% ipython --no-banner

In [1]: import numpy as np

In [2]: import numpy.linalg as la

In [3]: np.set_printoptions(precision=1, suppress=True, linewidth=140, legacy="1.25")

In [4]: def rnd(a):
   ...:     return np.round(a, 1) + 0
   ...: 

In [5]: th = np.deg2rad(180)

In [6]: M = np.eye(4)

In [7]: M[np.ix_([2, 1], [2, 1])] = [[np.cos(th), -np.sin(th)], [np.sin(th), np.cos(th)]]

In [8]: rnd(M)
Out[8]: 
array([[ 1.,  0.,  0.,  0.],
       [ 0., -1.,  0.,  0.],
       [ 0.,  0., -1.,  0.],
       [ 0.,  0.,  0.,  1.]])

In [9]: m1 = np.array([[0, 1], [1, 0]])

In [10]: m1
Out[10]: 
array([[0, 1],
       [1, 0]])

In [11]: # rows sum to 1

In [12]: vec = np.array([0, -5])

In [13]: rhs = m1 @ vec

In [14]: rhs
Out[14]: array([-5,  0])

In [15]: rnd(la.solve(m1, rhs + m1[:, 0]))
Out[15]: array([ 1., -5.])

In [16]: rnd(la.solve(m1, rhs))
Out[16]: array([ 0., -5.])

In [17]: rnd(la.solve(m1.T, m1[0]))
Out[17]: array([1., 0.])

In [18]: rnd(la.solve(m1, m1[:, 1]))
Out[18]: array([0., 1.])

In [19]: q, _ = la.qr(np.array([[0.4, -0.4], [1.2, 0.8], [-0.2, -0.2], [0.9, -0.6]]))

In [20]: arr = q @ q.T

In [21]: rnd(arr)
Out[21]: 
array([[ 0.2, -0.1,  0. ,  0.4],
       [-0.1,  1. , -0.2,  0. ],
       [ 0. , -0.2,  0. ,  0. ],
       [ 0.4,  0. ,  0. ,  0.8]])

In [22]: # rows and columns are dependent

In [23]: Uu, s, Vt = la.svd(arr)

In [24]: np.argmax(s[:-1] / (s[1:] + 1e-6)) + 1
Out[24]: 2

In [25]: rnd(s)
Out[25]: array([1., 1., 0., 0.])

In [26]: A2 = Uu[:, :2] @ np.diag(s[:2]) @ Vt[:2]

In [27]: rnd(np.abs(arr - A2).max())
Out[27]: 0.0

In [28]: rnd(la.norm(arr - A2, 2)), rnd(s[2])
Out[28]: (0.0, 0.0)

In [29]: la.matrix_rank(arr, rtol=0.05)
Out[29]: 2

In [30]: la.matrix_rank(A2)
Out[30]: 2

In [31]: rnd(A2)
Out[31]: 
array([[ 0.2, -0.1,  0. ,  0.4],
       [-0.1,  1. , -0.2,  0. ],
       [ 0. , -0.2,  0. ,  0. ],
       [ 0.4,  0. ,  0. ,  0.8]])

In [32]: feats = np.load("out18.npy")

In [33]: feats
Out[33]: 
array([[-18.8, -29.4, -20.4],
       [-20.4, -31.3, -20.1],
       [-20.2, -30.3, -22.5],
       [-19.7, -31.2, -18.4],
       [-19.6, -31.4, -18.8],
       [-19.8, -29.9, -20.3],
       [-19.5, -31.4, -19.7],
       [-19.9, -30. , -19.7],
       [-21.2, -29.5, -19.5],
       [-22.1, -30.6, -20.2],
       [-19.3, -31. , -19.8],
       [-19.3, -30.3, -18.8],
       [-19.1, -32.4, -20.2],
       [-20.3, -28.2, -20.8],
       [-19.9, -29.5, -18.8],
       [-21.6, -29.7, -21.2],
       [-19.8, -30.5, -18.1],
       [-21.8, -29.2, -18.9],
       [-20.1, -28.9, -21.4],
       [-19.4, -30.6, -21.6],
       [-20.4, -28.9, -20.1],
       [-20.7, -29.6, -19.6],
       [-20.7, -29.8, -20. ],
       [-20.9, -29.2, -22.4],
       [-18.1, -28.9, -19.9],
       [-19.9, -29.4, -20.1],
       [-21.2, -29.1, -19.5]])

In [34]: A2 = np.array([[6, 9], [4, 2], [2, 2]])

In [35]: la.matrix_rank(feats @ A2)
Out[35]: 2

In [36]: la.matrix_rank(np.vstack([feats, A2.T]))
Out[36]: 3

In [37]: W0 = np.array([[-1.3, 1.9], [1.5, -2.2], [1.6, -4.0]])

In [38]: A2 = W0 / la.norm(W0, axis=1, keepdims=True)

In [39]: gram = A2 @ A2.T

In [40]: np.argwhere(np.triu(np.abs(gram) > 0.95, 1))
Out[40]: 
array([[0, 1],
       [0, 2],
       [1, 2]])

In [41]: rnd(la.norm(A2, axis=1))
Out[41]: array([1., 1., 1.])

In [42]: rnd(gram)
Out[42]: 
array([[ 1., -1., -1.],
       [-1.,  1.,  1.],
       [-1.,  1.,  1.]])

In [43]: (np.abs(gram) > 0.9).astype(int)
Out[43]: 
array([[1, 1, 1],
       [1, 1, 1],
       [1, 1, 1]])

In [44]: rnd(gram[1])
Out[44]: array([-1.,  1.,  1.])

In [45]: A2 = np.array([[-1, 1], [1, -1]])

In [46]: basis = np.kron(A2, W0)

In [47]: basis
Out[47]: 
array([[ 1.3, -1.9, -1.3,  1.9],
       [-1.5,  2.2,  1.5, -2.2],
       [-1.6,  4. ,  1.6, -4. ],
       [-1.3,  1.9,  1.3, -1.9],
       [ 1.5, -2.2, -1.5,  2.2],
       [ 1.6, -4. , -1.6,  4. ]])

In [48]: rng = np.random.default_rng(74079)

In [49]: idx = rng.integers(0, 3, 3)

In [50]: mat = np.triu((idx[:, None] == idx) & (rng.random((3, 3)) < 0.8), 1).astype(int)

In [51]: mat += mat.T

In [52]: mat
Out[52]: 
array([[0, 0, 0],
       [0, 0, 0],
       [0, 0, 0]])

In [53]: idx = rng.permutation(2)

In [54]: A2 = W0[:, idx] * rng.choice([-1, 1], 2)

In [55]: A2
Out[55]: 
array([[ 1.3, -1.9],
       [-1.5,  2.2],
       [-1.6,  4. ]])

In [56]: Uu, _, Vt = la.svd(W0.T @ A2)

In [57]: rnd(la.lstsq(W0, A2)[0])
Out[57]: 
array([[-1.,  0.],
       [ 0., -1.]])

In [58]: rnd(Uu @ Vt)
Out[58]: 
array([[-1.,  0.],
       [ 0., -1.]])

In [59]: idx
Out[59]: array([0, 1])

In [60]: K = np.load("a.npy")

In [61]: rnd(K)
Out[61]: 
array([[-1.2, -1.1,  2.1,  1.2],
       [-0.3, -2.5, -0.7, -1.4],
       [ 1.1, -1. , -1.2,  2.3],
       [ 2.5, -0.4,  1.5, -0.5]])

In [62]: A2 = np.c_[feats[:, :1] @ np.array([[-2]]), np.array([0, 1, -4, -6, 9, 8, 9, 4, -3, -9, 0, -1, 1, -2, 2, -4, -7, 8, 5, -9, -8, -7, 1, 3, 1, -1, -6])]

In [63]: A2
Out[63]: 
array([[37.6,  0. ],
       [40.8,  1. ],
       [40.4, -4. ],
       [39.4, -6. ],
       [39.2,  9. ],
       [39.6,  8. ],
       [39. ,  9. ],
       [39.8,  4. ],
       [42.4, -3. ],
       [44.2, -9. ],
       [38.6,  0. ],
       [38.6, -1. ],
       [38.2,  1. ],
       [40.6, -2. ],
       [39.8,  2. ],
       [43.2, -4. ],
       [39.6, -7. ],
       [43.6,  8. ],
       [40.2,  5. ],
       [38.8, -9. ],
       [40.8, -8. ],
       [41.4, -7. ],
       [41.4,  1. ],
       [41.8,  3. ],
       [36.2,  1. ],
       [39.8, -1. ],
       [42.4, -6. ]])

In [64]: rnd(la.norm(A2 - feats @ la.lstsq(feats, A2)[0], axis=0))
Out[64]: array([ 0. , 27.4])

In [65]: rnd(la.norm(la.qr(feats)[0].T @ A2, axis=0) ** 2 / ((A2 ** 2).sum(axis=0) + 1e-12))
Out[65]: array([1. , 0.1])

In [66]: la.matrix_rank(np.c_[feats, A2])
Out[66]: 4

In [67]: J = np.load("layer13.npy")

In [68]: J
Out[68]: 
array([[0, 4, 0],
       [0, 4, 0],
       [2, 1, 5],
       [0, 3, 0],
       [2, 1, 5],
       [2, 1, 5],
       [0, 2, 2],
       [0, 3, 0],
       [4, 0, 8],
       [0, 5, 0],
       [0, 3, 0],
       [0, 5, 0],
       [0, 5, 0],
       [0, 5, 0],
       [2, 1, 5],
       [0, 4, 0],
       [0, 2, 2]])

In [69]: gram = np.cov(J, rowvar=False)

In [70]: gram.shape
Out[70]: (3, 3)

In [71]: np.median(J, axis=0)
Out[71]: array([0., 3., 0.])

In [72]: np.argwhere(np.triu(np.abs(np.corrcoef(J.T)) > 0.8, 1))
Out[72]: 
array([[0, 1],
       [0, 2],
       [1, 2]])

In [73]: rnd(np.polyfit(J[:, 2], J[:, 0], 1))
Out[73]: array([ 0.4, -0.1])

In [74]: rnd(gram)
Out[74]: 
array([[ 1.5, -1.7,  3.1],
       [-1.7,  2.9, -4. ],
       [ 3.1, -4. ,  7. ]])

In [75]: rnd(np.corrcoef(J.T))
Out[75]: 
array([[ 1. , -0.8,  1. ],
       [-0.8,  1. , -0.9],
       [ 1. , -0.9,  1. ]])

In [76]: th = np.radians(120)

In [77]: Rm = np.eye(3)

In [78]: Rm[0, 0] = Rm[1, 1] = np.cos(th)

In [79]: Rm[0, 1], Rm[1, 0] = -np.sin(th), np.sin(th)

In [80]: rnd(Rm)
Out[80]: 
array([[-0.5, -0.9,  0. ],
       [ 0.9, -0.5,  0. ],
       [ 0. ,  0. ,  1. ]])

In [81]: A2 = J @ Rm.T

In [82]: rnd(la.det(Rm)), rnd(np.trace(Rm))
Out[82]: (1.0, 0.0)

In [83]: np.allclose(J @ J.T, A2 @ A2.T)
Out[83]: True

In [84]: np.allclose(la.norm(J, axis=1), la.norm(A2, axis=1))
Out[84]: True

In [85]: rnd(A2)
Out[85]: 
array([[-3.5, -2. ,  0. ],
       [-3.5, -2. ,  0. ],
       [-1.9,  1.2,  5. ],
       [-2.6, -1.5,  0. ],
       [-1.9,  1.2,  5. ],
       [-1.9,  1.2,  5. ],
       [-1.7, -1. ,  2. ],
       [-2.6, -1.5,  0. ],
       [-2. ,  3.5,  8. ],
       [-4.3, -2.5,  0. ],
       [-2.6, -1.5,  0. ],
       [-4.3, -2.5,  0. ],
       [-4.3, -2.5,  0. ],
       [-4.3, -2.5,  0. ],
       [-1.9,  1.2,  5. ],
       [-3.5, -2. ,  0. ],
       [-1.7, -1. ,  2. ]])

In [86]: rnd(la.svd(J, compute_uv=False)), rnd(la.svd(A2, compute_uv=False))
Out[86]: (array([15. , 12.8,  1.2]), array([15. , 12.8,  1.2]))

In [87]: D = la.norm(A2[:, None] - A2[None], axis=-1)

In [88]: D.shape
Out[88]: (17, 17)

In [89]: rnd(la.norm(A2 - A2.mean(axis=0), axis=1))
Out[89]: array([2.3, 2.3, 3.9, 2. , 3.9, 3.9, 1.1, 2. , 7.5, 2.9, 2. , 2.9, 2.9, 2.9, 3.9, 2.3, 1.1])
